% python3 -q
>>> import numpy as np
>>> np.set_printoptions(suppress=True, linewidth=200)
>>> rd = lambda a: np.round(a, 2) + 0
>>> J = np.array([[0, 1, 0], [1, 0, 1], [0, 1, 0]])
>>> # null space of dimension 1
>>> left, s, Vt = np.linalg.svd(J)
>>> vecs = Vt[:(s > 1e-8).sum()]
>>> rng = np.random.default_rng(77816)
>>> vec = J[2] + 3 * J[0] + rng.integers(2) * np.eye(3)[0]
>>> vec
array([0., 4., 0.])
>>> rd(vecs.T @ vecs)
array([[0.5, 0. , 0.5],
       [0. , 1. , 0. ],
       [0.5, 0. , 0.5]])
>>> np.count_nonzero(J)
np.int64(4)
>>> J.shape
(3, 3)
>>> J.sum(axis=1)
array([1, 2, 1])
>>> J - J[0]
array([[ 0,  0,  0],
       [ 1, -1,  1],
       [ 0,  0,  0]])
>>> J.sum(axis=0)
array([1, 2, 1])
>>> np.diff(J, axis=0)
array([[ 1, -1,  1],
       [-1,  1, -1]])
>>> rd(np.linalg.norm(J))
np.float64(2.0)
>>> K = np.array([[0, 0, 1, -1], [0, 0, -3, 1], [0, 0, 0, -3], [0, 0, 0, 0]])
>>> # null space of dimension 2
>>> left, s, Vt = np.linalg.svd(K)
>>> vecs = Vt[:(s > 1e-8).sum()]
>>> vec = K[0] + -1 * K[2] + rng.integers(2) * np.eye(4)[2]
>>> vec
array([0., 0., 2., 2.])
>>> rd(np.linalg.norm(vec - vecs.T @ vecs @ vec))
np.float64(0.0)
>>> rd(np.diag(vecs.T @ vecs))
array([0., 0., 1., 1.])
>>> np.linalg.matrix_rank(np.vstack([K, vec]))
np.int64(2)
>>> np.allclose(K @ K.T, K.T @ K)
False
>>> rd(np.abs(np.linalg.eigvals(K)).max())
np.float64(0.0)
>>> rd(np.linalg.det(K))
np.float64(0.0)
>>> K @ K
array([[ 0,  0,  0, -3],
       [ 0,  0,  0,  9],
       [ 0,  0,  0,  0],
       [ 0,  0,  0,  0]])
>>> r = np.linalg.matrix_rank(K)
>>> r
np.int64(2)
>>> ns = np.linalg.svd(K)[2][r:].T
>>> np.linalg.matrix_rank(K.T @ K), np.linalg.matrix_rank(K @ K.T)
(np.int64(2), np.int64(2))
>>> rd(ns @ ns.T)
array([[1., 0., 0., 0.],
       [0., 1., 0., 0.],
       [0., 0., 0., 0.],
       [0., 0., 0., 0.]])
>>> [int(np.linalg.matrix_rank(np.delete(K, i, axis=0))) for i in range(4)]
[2, 2, 2, 2]
>>> np.allclose(K @ ns, 0)
True
>>> ns.shape
(4, 2)
>>> rd(K @ ns)
array([[0., 0.],
       [0., 0.],
       [0., 0.],
       [0., 0.]])
>>> rd(np.trace(np.linalg.pinv(K) @ K))
np.float64(2.0)
>>> np.allclose(K[:-1].T @ np.linalg.lstsq(K[:-1].T, K[-1])[0], K[-1])
True
>>> np.abs(np.diag(np.linalg.qr(K)[1])) > 1e-9
array([False, False, False, False])
>>> rd(K @ np.linalg.pinv(K) @ K)
array([[ 0.,  0.,  1., -1.],
       [ 0.,  0., -3.,  1.],
       [ 0.,  0.,  0., -3.],
       [ 0.,  0.,  0.,  0.]])
>>> m1 = np.array([[2.0, 4.0, 0.0, 0.0],
...     [4.0, 1.0, 4.0, 0.0],
...     [0.0, 4.0, 1.0, 4.0],
...     [0.0, 0.0, 4.0, 1.0]])
>>> other = np.array([[-5, -3, -1], [-4, -8, 6], [0, 1, -1], [-8, 7, 1]])
>>> np.linalg.matrix_rank(np.vstack([m1, other.T]))
np.int64(4)
>>> np.einsum("ik,kj->ij", m1, other)
array([[-26., -38.,  22.],
       [-24., -16.,  -2.],
       [-48.,  -3.,  27.],
       [ -8.,  11.,  -3.]])
>>> data = -2 * np.eye(3) + np.eye(3, k=1)
>>> data
array([[-2.,  1.,  0.],
       [ 0., -2.,  1.],
       [ 0.,  0., -2.]])
>>> ev, vecs = np.linalg.eig(data)
>>> np.prod(ev)
np.float64(-8.0)
>>> data @ vecs[:, 0] - ev[0] * vecs[:, 0]
array([0., 0., 0.])
>>> rd(np.linalg.matrix_power(data - np.diag(np.diag(data)), 3))
array([[0., 0., 0.],
       [0., 0., 0.],
       [0., 0., 0.]])
>>> np.linalg.matrix_rank(data - data[0, 0] * np.eye(3))
np.int64(2)
>>> np.prod(np.diag(data)), rd(np.linalg.det(data))
(np.float64(-8.0), np.float64(-8.0))
>>> mat = np.load("out8.npy")
>>> rd(mat)
array([[ 1.23, -0.53,  1.3 , -0.73],
       [-0.94,  0.38,  0.08, -1.72],
       [-0.94, -1.74,  0.26,  0.14],
       [ 0.85, -0.74, -1.5 , -0.7 ]])
>>> z = rng.permutation(4)
>>> z
array([3, 2, 1, 0])
>>> other = mat[z][:, z]
>>> rd(np.trace(other))
np.float64(1.17)
>>> np.allclose(other, mat)
False
>>> rd(np.linalg.det(other)), rd(np.linalg.det(mat[z]))
(np.float64(-16.0), np.float64(-16.0))
>>> rd(other)
array([[-0.7 , -1.5 , -0.74,  0.85],
       [ 0.14,  0.26, -1.74, -0.94],
       [-1.72,  0.08,  0.38, -0.94],
       [-0.73,  1.3 , -0.53,  1.23]])
>>> rd(np.linalg.det(mat))
np.float64(-16.0)
>>> np.allclose(mat, mat.T)
False
>>> rd(np.trace(mat))
np.float64(1.17)
>>> rd(np.abs(np.linalg.eigvals(mat)).max())
np.float64(2.0)
>>> rd(np.linalg.det(2 * K)), rd(np.linalg.det(K))
(np.float64(0.0), np.float64(0.0))
>>> np.poly(K)
array([1., 0., 0., 0., 0.])
>>> np.einsum("ij,ji->", K, K)
np.int64(0)
>>> ang = np.deg2rad(15)
>>> arr = np.eye(3)
>>> arr[np.ix_([2, 1], [2, 1])] = [[np.cos(ang), -np.sin(ang)], [np.sin(ang), np.cos(ang)]]
>>> rd(arr)
array([[ 1.  ,  0.  ,  0.  ],
       [ 0.  ,  0.97,  0.26],
       [ 0.  , -0.26,  0.97]])
>>> rd(np.linalg.det(arr))
np.float64(1.0)
>>> rd(np.linalg.pinv(arr))
array([[ 1.  ,  0.  ,  0.  ],
       [ 0.  ,  0.97, -0.26],
       [ 0.  ,  0.26,  0.97]])
>>> vec = np.array([-1, 3, 2])
>>> rhs = arr @ vec
>>> rd(rhs)
array([-1.  ,  3.42,  1.16])
>>> rd(np.linalg.solve(arr, rhs))
array([-1.,  3.,  2.])
>>> rd(np.linalg.solve(arr, arr[:, 2]))
array([0., 0., 1.])
>>> r0 = np.array([2, 3])
>>> np.polyval(r0, J[1])
array([5, 3, 5])
>>> A = np.loadtxt("test15.csv", delimiter=",")
>>> A
array([[-0.9,  2. ,  1. ,  1. ],
       [ 0. , -1.9,  1. ,  2. ],
       [-2. , -2. , -0.9,  1. ],
       [-1. ,  2. ,  1. ,  1.1]])
>>> G = A.T @ A
>>> (A @ A.T).shape
(4, 4)
>>> feats = np.array([[4, 6, 0, 2], [6, 0, 1, 3], [0, 1, 0, 1], [2, 3, 1, 2]])
>>> # equal to its transpose
>>> rd(np.linalg.eigvalsh(feats).min())
np.float64(-4.69)
>>> [round(float(np.linalg.det(feats[:i, :i])), 2) + 0 for i in range(1, 5)]
[4.0, -36.0, -4.0, 32.0]
>>> np.linalg.matrix_power(feats, 3)
array([[464, 434,  60, 270],
       [434, 240,  65, 239],
       [ 60,  65,   8,  37],
       [270, 239,  37, 158]])
>>> np.allclose(feats, feats.T)
True
>>> (feats + feats.T) / 2
array([[4., 6., 0., 2.],
       [6., 0., 1., 3.],
       [0., 1., 0., 1.],
       [2., 3., 1., 2.]])
>>> other = feats / np.linalg.norm(feats, axis=1, keepdims=True)
>>> G = other @ other.T
>>> np.argwhere(np.triu(np.abs(G) > 0.95, 1))
array([], shape=(0, 2), dtype=int64)
>>> rd(np.degrees(np.arccos(np.clip(G[3, 1], -1, 1))))
np.float64(48.68)
>>> rd(G[3])
array([0.94, 0.66, 0.83, 1.  ])
>>> Q, vecs = np.linalg.qr(feats[:, :2])[0], np.linalg.qr(feats[:, 2:])[0]
>>> s = np.linalg.svd(Q.T @ vecs, compute_uv=False)
>>> rd(s)
array([0.96, 0.47])
>>> (s > 0.9).sum()
np.int64(1)
>>> Q = feats.astype(float).copy()
>>> for j in range(4):
...     Q[:, j] -= Q[:, :j] @ (Q[:, :j].T @ Q[:, j])
...     Q[:, j] /= np.linalg.norm(Q[:, j])
... 
>>> rd(Q)
array([[ 0.53,  0.71, -0.45, -0.11],
       [ 0.8 , -0.59,  0.01,  0.11],
       [ 0.  ,  0.18,  0.05,  0.98],
       [ 0.27,  0.35,  0.89, -0.11]])
